$ python -q
>>> import numpy as np
>>> np.set_printoptions(precision=2, suppress=True, linewidth=140, sign=" ")
>>> rd = lambda a: np.round(a, 2) + 0
>>> mat = np.array([[7.0, 3.0, -5.0, 5.0],
...     [0.0, -1.0, 0.0, 0.0],
...     [0.0, 0.0, -1.0, 0.0],
...     [-10.0, -3.0, 7.0, -8.0]])
>>> B = mat[0, 0] * mat[1:] - np.outer(mat[1:, 0], mat[0])
>>> B
array([[ 0., -7.,  0.,  0.],
       [ 0.,  0., -7.,  0.],
       [ 0.,  9., -1., -6.]])
>>> np.linalg.matrix_rank(B), np.linalg.matrix_rank(mat)
(np.int64(3), np.int64(4))
>>> np.flatnonzero(~B.round(6).any(axis=1))
array([], dtype=int64)
>>> q = mat.astype(float).copy()
>>> for j in range(4):
...     q[:, j] -= q[:, :j] @ (q[:, :j].T @ q[:, j])
...     q[:, j] /= np.linalg.norm(q[:, j])
... 
>>> rd(q.T @ q)
array([[ 1.,  0.,  0.,  0.],
       [ 0.,  1.,  0.,  0.],
       [ 0.,  0.,  1.,  0.],
       [ 0.,  0.,  0.,  1.]])
>>> B = np.array([[1.1], [-1.1], [-0.9], [1.0], [-2.0], [0.4], [-1.4], [0.8]])
>>> cent = np.array([[-1.6, 0.0, 0.5, -1.6]])
>>> data = B @ cent
>>> rd(data)
array([[-1.76,  0.  ,  0.55, -1.76],
       [ 1.76,  0.  , -0.55,  1.76],
       [ 1.44,  0.  , -0.45,  1.44],
       [-1.6 ,  0.  ,  0.5 , -1.6 ],
       [ 3.2 ,  0.  , -1.  ,  3.2 ],
       [-0.64,  0.  ,  0.2 , -0.64],
       [ 2.24,  0.  , -0.7 ,  2.24],
       [-1.28,  0.  ,  0.4 , -1.28]])
>>> U, sig, Vh = np.linalg.svd(data)
>>> evecs = Vh[:(sig > 1e-8).sum()]
>>> rng = np.random.default_rng(563)
>>> vec = data[6] + 4 * data[3] + rng.integers(2) * np.eye(4)[0]
>>> vec
array([-4.16,  0.  ,  1.3 , -4.16])
>>> np.linalg.matrix_rank(np.vstack([data, vec]))
np.int64(1)
>>> [round(float(x), 2) for x in np.linalg.svd(data, compute_uv=False)[:3]]
[7.68, 0.0, 0.0]
>>> np.argsort(-np.linalg.norm(data, axis=0).round(6), kind="stable")[:3]
array([ 0,  3,  2])
>>> data[8]
Traceback (most recent call last):
  File "<python-input-23>", line 1, in <module>
    data[8]
    ~~~~^^^
IndexError: index 8 is out of bounds for axis 0 with size 8
>>> rd(np.diff(data, axis=0))
array([[ 3.52,  0.  , -1.1 ,  3.52],
       [-0.32,  0.  ,  0.1 , -0.32],
       [-3.04,  0.  ,  0.95, -3.04],
       [ 4.8 ,  0.  , -1.5 ,  4.8 ],
       [-3.84,  0.  ,  1.2 , -3.84],
       [ 2.88,  0.  , -0.9 ,  2.88],
       [-3.52,  0.  ,  1.1 , -3.52]])
>>> rd(data - data[0])
array([[ 0.  ,  0.  ,  0.  ,  0.  ],
       [ 3.52,  0.  , -1.1 ,  3.52],
       [ 3.2 ,  0.  , -1.  ,  3.2 ],
       [ 0.16,  0.  , -0.05,  0.16],
       [ 4.96,  0.  , -1.55,  4.96],
       [ 1.12,  0.  , -0.35,  1.12],
       [ 4.  ,  0.  , -1.25,  4.  ],
       [ 0.48,  0.  , -0.15,  0.48]])
>>> np.abs(data).max()
np.float64(3.2)
>>> np.count_nonzero(data)
np.int64(24)
>>> data.shape
(8, 4)
>>> rd(np.linalg.norm(data))
np.float64(7.68)
>>> rd(np.linalg.svd(data, compute_uv=False))
array([ 7.68,  0.  ,  0.  ,  0.  ])
>>> rd(data.mean(axis=0))
array([ 0.42,  0.  , -0.13,  0.42])
>>> np.linalg.matrix_rank(data)
np.int64(1)
>>> rd(data.sum(axis=0))
array([ 3.36,  0.  , -1.05,  3.36])
>>> J = np.loadtxt("arr.csv", delimiter=",")
>>> rd(J)
array([[-0.71, -0.71,  0.  ,  0.  ,  0.  ,  0.  ],
       [ 0.71, -0.71,  0.  ,  0.  ,  0.  ,  0.  ],
       [ 0.  ,  0.  ,  1.  ,  0.  ,  0.  ,  0.  ],
       [ 0.  ,  0.  ,  0.  ,  1.  ,  0.  ,  0.  ],
       [ 0.  ,  0.  ,  0.  ,  0.  ,  1.  ,  0.  ],
       [ 0.  ,  0.  ,  0.  ,  0.  ,  0.  ,  1.  ]])
>>> idx = rng.permutation(6)
>>> B = J[:, idx] * rng.choice([-1, 1], 6)
>>> rd(B)
array([[ 0.  ,  0.  ,  0.71,  0.71,  0.  ,  0.  ],
       [ 0.  ,  0.  ,  0.71, -0.71,  0.  ,  0.  ],
       [ 0.  ,  0.  ,  0.  ,  0.  , -1.  ,  0.  ],
       [ 1.  ,  0.  ,  0.  ,  0.  ,  0.  ,  0.  ],
       [ 0.  ,  1.  ,  0.  ,  0.  ,  0.  ,  0.  ],
       [ 0.  ,  0.  ,  0.  ,  0.  ,  0.  , -1.  ]])
>>> U, _, Vh = np.linalg.svd(J.T @ B)
>>> rd(U @ Vh)
array([[ 0.,  0.,  0., -1.,  0.,  0.],
       [ 0.,  0., -1.,  0.,  0.,  0.],
       [ 0.,  0.,  0.,  0., -1.,  0.],
       [ 1.,  0.,  0.,  0.,  0.,  0.],
       [ 0.,  1.,  0.,  0.,  0.,  0.],
       [ 0.,  0.,  0.,  0.,  0., -1.]])
>>> rd(np.linalg.lstsq(J, B)[0])
array([[ 0.,  0.,  0., -1.,  0.,  0.],
       [ 0.,  0., -1.,  0.,  0.,  0.],
       [ 0.,  0.,  0.,  0., -1.,  0.],
       [ 1.,  0.,  0.,  0.,  0.,  0.],
       [ 0.,  1.,  0.,  0.,  0.,  0.],
       [ 0.,  0.,  0.,  0.,  0., -1.]])
>>> B = np.linalg.inv(J)
>>> rd(B)
array([[-0.71,  0.71,  0.  ,  0.  ,  0.  ,  0.  ],
       [-0.71, -0.71,  0.  ,  0.  ,  0.  ,  0.  ],
       [ 0.  ,  0.  ,  1.  ,  0.  ,  0.  ,  0.  ],
       [ 0.  ,  0.  ,  0.  ,  1.  ,  0.  ,  0.  ],
       [ 0.  ,  0.  ,  0.  ,  0.  ,  1.  ,  0.  ],
       [ 0.  ,  0.  ,  0.  ,  0.  ,  0.  ,  1.  ]])
>>> rd(np.linalg.det(J) * np.linalg.det(B))
np.float64(1.0)
>>> rd(np.linalg.cond(J))
np.float64(1.0)
>>> rd(np.linalg.det(mat[::-1]))
np.float64(-6.0)
>>> rd(np.linalg.det(mat.T))
np.float64(-6.0)
>>> np.poly(mat)
array([  1.,   3.,  -3., -11.,  -6.])
>>> X = np.load("out8.npy")
>>> X
array([[ 2,  2,  0,  0,  0,  0],
       [ 0,  1,  0,  0,  0,  0],
       [ 2,  1,  0,  0,  0,  0],
       [ 0,  0,  2,  2,  0,  0],
       [ 0,  0,  0,  1,  0,  0],
       [ 0,  0,  2,  1,  0,  0],
       [ 0,  0,  0,  0,  2,  2],
       [ 0,  0,  0,  0,  0,  1],
       [ 0,  0,  0,  0,  2,  1]])
>>> vec = np.array([-1, 2, -2, 3, 2, 2])
>>> h1 = np.maximum(X @ vec, 0)
>>> np.maximum(X @ vec, 0) - np.maximum(-X @ vec, 0)
array([ 2,  2,  0,  2,  3, -1,  8,  2,  6])
>>> h1
array([ 2,  2,  0,  2,  3,  0,  8,  2,  6])
>>> np.flatnonzero(h1 > 1e-9)
array([ 0,  1,  3,  4,  6,  7,  8])
>>> C2 = X.T @ X
>>> np.linalg.matrix_rank(C2)
np.int64(6)
>>> (X @ X.T).shape
(9, 9)
>>> rd(np.linalg.svd(X, compute_uv=False) ** 2)
array([ 13.08,  13.08,  13.08,   0.92,   0.92,   0.92])
>>> np.diag(C2)
array([ 8,  6,  8,  6,  8,  6])
>>> w, evecs = np.linalg.eig(mat)
>>> rd(mat @ evecs[:, 0] - w[0] * evecs[:, 0])
array([ 0.,  0.,  0.,  0.])
>>> ang = np.radians(15)
>>> Rm = np.eye(4)
>>> Rm[0, 0] = Rm[2, 2] = np.cos(ang)
>>> Rm[0, 2], Rm[2, 0] = -np.sin(ang), np.sin(ang)
>>> rd(Rm)
array([[ 0.97,  0.  , -0.26,  0.  ],
       [ 0.  ,  1.  ,  0.  ,  0.  ],
       [ 0.26,  0.  ,  0.97,  0.  ],
       [ 0.  ,  0.  ,  0.  ,  1.  ]])
>>> B = data @ Rm.T
>>> rd(np.linalg.svd(data, compute_uv=False)), rd(np.linalg.svd(B, compute_uv=False))
(array([ 7.68,  0.  ,  0.  ,  0.  ]), array([ 7.68,  0.  ,  0.  ,  0.  ]))
>>> np.allclose(np.linalg.norm(data, axis=1), np.linalg.norm(B, axis=1))
True
>>> rd(np.abs(B - data).max(axis=0))
array([ 0.15,  0.  ,  0.86,  0.  ])
>>> vec = np.array([1, 3, 0, 1, 0, 1])
>>> target = X @ vec
>>> rd(np.linalg.lstsq(X, target)[0])
array([ 1.,  3.,  0.,  1.,  0.,  1.])
>>> target = target + 0.05 * rng.normal(size=9)
>>> rd(target)
array([ 7.98,  3.03,  4.99,  1.92,  0.99,  0.98,  1.99,  1.05,  0.99])
>>> coef, *_ = np.linalg.lstsq(X, target)
>>> rd(np.linalg.norm(target - X @ coef))
np.float64(0.04)
>>> coef.round()
array([ 1.,  3., -0.,  1., -0.,  1.])
>>> [round(float(np.linalg.norm(np.linalg.solve(X.T @ X + lam * np.eye(6), X.T @ target))), 2) for lam in (0, 1, 10, 100)]
[3.47, 2.81, 1.62, 0.33]
>>> arr = np.load("test2.npy")
>>> arr
array([[ 0,  0,  2,  0],
       [ 0,  0,  0,  0],
       [ 2,  0,  0,  0],
       [ 0,  0,  0,  3]])
>>> C2 = arr.T @ arr
>>> np.trace(C2), (arr ** 2).sum()
(np.int64(17), np.int64(17))
>>> rd(np.linalg.svd(arr, compute_uv=False) ** 2)
array([ 9.,  4.,  4.,  0.])
>>> np.allclose(C2, C2.T)
True
>>> U, sig, Vh = np.linalg.svd(arr)
>>> sig
array([ 3.,  2.,  2.,  0.])
>>> B = U[:, :3] @ np.diag(sig[:3]) @ Vh[:3]
>>> np.linalg.matrix_rank(arr, rtol=0.05)
np.int64(3)
>>> np.abs(arr - B).max()
np.float64(0.0)
>>> np.linalg.matrix_rank(B)
np.int64(3)
>>> rk = np.linalg.matrix_rank(arr)
>>> rk
np.int64(3)
>>> ns = np.linalg.svd(arr)[2][rk:].T
>>> arr @ ns
array([[ 0.],
       [ 0.],
       [ 0.],
       [ 0.]])
>>> [int(np.linalg.matrix_rank(arr[:i])) for i in range(1, len(arr) + 1)]
[1, 1, 2, 3]
>>> ns.shape
(4, 1)
>>> ns @ ns.T
array([[ 0.,  0.,  0.,  0.],
       [ 0.,  1.,  0.,  0.],
       [ 0.,  0.,  0.,  0.],
       [ 0.,  0.,  0.,  0.]])
>>> U, sig, Vh = np.linalg.svd(arr)
>>> evecs = Vh[:(sig > 1e-8).sum()]
>>> vec = arr[3] + 3 * arr[0] + rng.integers(2) * np.eye(4)[2]
>>> vec
array([ 0.,  0.,  7.,  3.])
>>> np.linalg.matrix_rank(np.vstack([arr, vec]))
np.int64(3)
>>> np.diag(evecs.T @ evecs)
array([ 1.,  0.,  1.,  1.])
>>> np.allclose(evecs.T @ evecs @ vec, vec)
True
>>> rd(np.linalg.norm(vec - evecs.T @ evecs @ vec))
np.float64(0.0)
>>> np.linalg.lstsq(arr[:-1].T, arr[-1])[2]
np.int32(2)
>>> rd(np.trace(np.linalg.pinv(arr) @ arr))
np.float64(3.0)
>>> feats = np.load("block14.npy")
>>> feats
array([[  5.,   0.,   0.,   0.,   0.,   0.,   0.],
       [  0.,  14.,   0.,   0.,   3.,   0.,   0.],
       [  0.,   0.,   5.,   0.,   0.,   0.,   0.],
       [  0.,   0.,   0.,   5.,   0.,   0.,   0.],
       [  0.,   3.,   0.,   0.,   6.,   0.,   0.],
       [  0.,   0.,   0.,   0.,   0.,   5.,   0.],
       [  0.,   0.,   0.,   0.,   0.,   0.,   5.]])
>>> ang = np.radians(36)
>>> Rm = np.eye(7)
>>> Rm[6, 6] = Rm[2, 2] = np.cos(ang)
>>> Rm[6, 2], Rm[2, 6] = -np.sin(ang), np.sin(ang)
>>> rd(Rm)
array([[ 1.  ,  0.  ,  0.  ,  0.  ,  0.  ,  0.  ,  0.  ],
       [ 0.  ,  1.  ,  0.  ,  0.  ,  0.  ,  0.  ,  0.  ],
       [ 0.  ,  0.  ,  0.81,  0.  ,  0.  ,  0.  ,  0.59],
       [ 0.  ,  0.  ,  0.  ,  1.  ,  0.  ,  0.  ,  0.  ],
       [ 0.  ,  0.  ,  0.  ,  0.  ,  1.  ,  0.  ,  0.  ],
       [ 0.  ,  0.  ,  0.  ,  0.  ,  0.  ,  1.  ,  0.  ],
       [ 0.  ,  0.  , -0.59,  0.  ,  0.  ,  0.  ,  0.81]])
>>> B = feats @ Rm.T
>>> rd(np.linalg.svd(feats, compute_uv=False)), rd(np.linalg.svd(B, compute_uv=False))
(array([ 15.,   5.,   5.,   5.,   5.,   5.,   5.]), array([ 15.,   5.,   5.,   5.,   5.,   5.,   5.]))
